$ python3 -q
>>> import numpy as np
>>> np.set_printoptions(suppress=True, linewidth=100)
>>> def tidy(a):
...     return np.round(a, 1) + 0
... 
>>> mat = np.load("case8.npy")
>>> tidy(mat)
array([[-0.7,  0.6, -0.1,  0.4],
       [-0.3, -0.3,  0.9,  0.2],
       [-0.6, -0.7, -0.4,  0. ],
       [ 0.4, -0.2, -0.1,  0.9]])
>>> vec = np.array([1, 0, 1, 3])
>>> tidy(np.linalg.inv(mat))
array([[-0.7, -0.3, -0.6,  0.4],
       [ 0.6, -0.3, -0.7, -0.2],
       [-0.1,  0.9, -0.4, -0.1],
       [ 0.4,  0.2,  0. ,  0.9]])
>>> tidy(np.linalg.norm(vec)), tidy(np.linalg.norm(mat @ vec))
(np.float64(3.3), np.float64(3.3))
>>> M = np.array([[1.9, 2.0, 2.1, 1.0], [3.8, 4.1, 3.9, 2.1]])
>>> U, sig, VT = np.linalg.svd(M)
>>> np.argmax(sig[:-1] / (sig[1:] + 1e-6)) + 1
np.int64(1)
>>> tidy(sig)
array([8. , 0.1])
>>> M2 = U[:, :1] @ np.diag(sig[:1]) @ VT[:1]
>>> tidy(np.linalg.norm(M - M2, 2)), tidy(sig[1])
(np.float64(0.1), np.float64(0.1))
>>> tidy(M2)
array([[1.9, 2.1, 2. , 1. ],
       [3.8, 4.1, 4. , 2.1]])
>>> F = np.loadtxt("mat.csv", delimiter=",")
>>> F
array([[-0.4, -2.4,  1.7],
       [ 1.3, -1.8,  2. ],
       [-0.5,  0. , -3. ],
       [ 3. , -0.2,  0.2],
       [-2.9,  0.8,  0. ],
       [ 0.5, -1.3,  2.7],
       [ 0.3,  2.5, -1.7],
       [ 2.1,  0.7,  2. ],
       [-1.3, -2.7,  0.1],
       [ 1.4,  2.6, -0.5],
       [ 0. ,  2.1, -2.1],
       [-2.6,  0.6,  1.4],
       [ 1.7,  2.4,  0.7],
       [-1.5, -0.1, -2.6],
       [-2.9, -0.7,  0.5],
       [ 1.7, -0.8,  2.3],
       [ 0. ,  2. ,  2.2],
       [-2.8,  0.2, -1.1],
       [-1.4,  1.9,  1.9],
       [-1.2, -2.5, -1.1],
       [-1.5,  2.1, -1.6],
       [-2.3, -1. ,  1.7],
       [ 0.2, -0.3,  3. ]])
>>> cov = np.cov(F, rowvar=False)
>>> tidy(F.std(axis=0))
array([1.7, 1.6, 1.8])
>>> tidy(np.linalg.eigvalsh(cov)[::-1])
array([4. , 3.3, 1.8])
>>> tidy(cov)
array([[ 3. ,  0.4,  0.7],
       [ 0.4,  2.8, -0.7],
       [ 0.7, -0.7,  3.3]])
>>> cov.shape
(3, 3)
>>> Z = F[[14, 8]].astype(float)
>>> for _ in range(5):
...     z = np.linalg.norm(F[:, None] - Z, axis=-1).argmin(axis=1)
...     Z = np.array([F[z == j].mean(axis=0) for j in range(2)])
... 
>>> z
array([1, 1, 0, 1, 0, 1, 0, 1, 1, 0, 0, 0, 0, 0, 0, 1, 0, 0, 0, 1, 0, 1, 1])
>>> tidy(Z[1] - Z[0])
array([ 1.3, -2.5,  1.9])
>>> np.bincount(z)
array([13, 10])
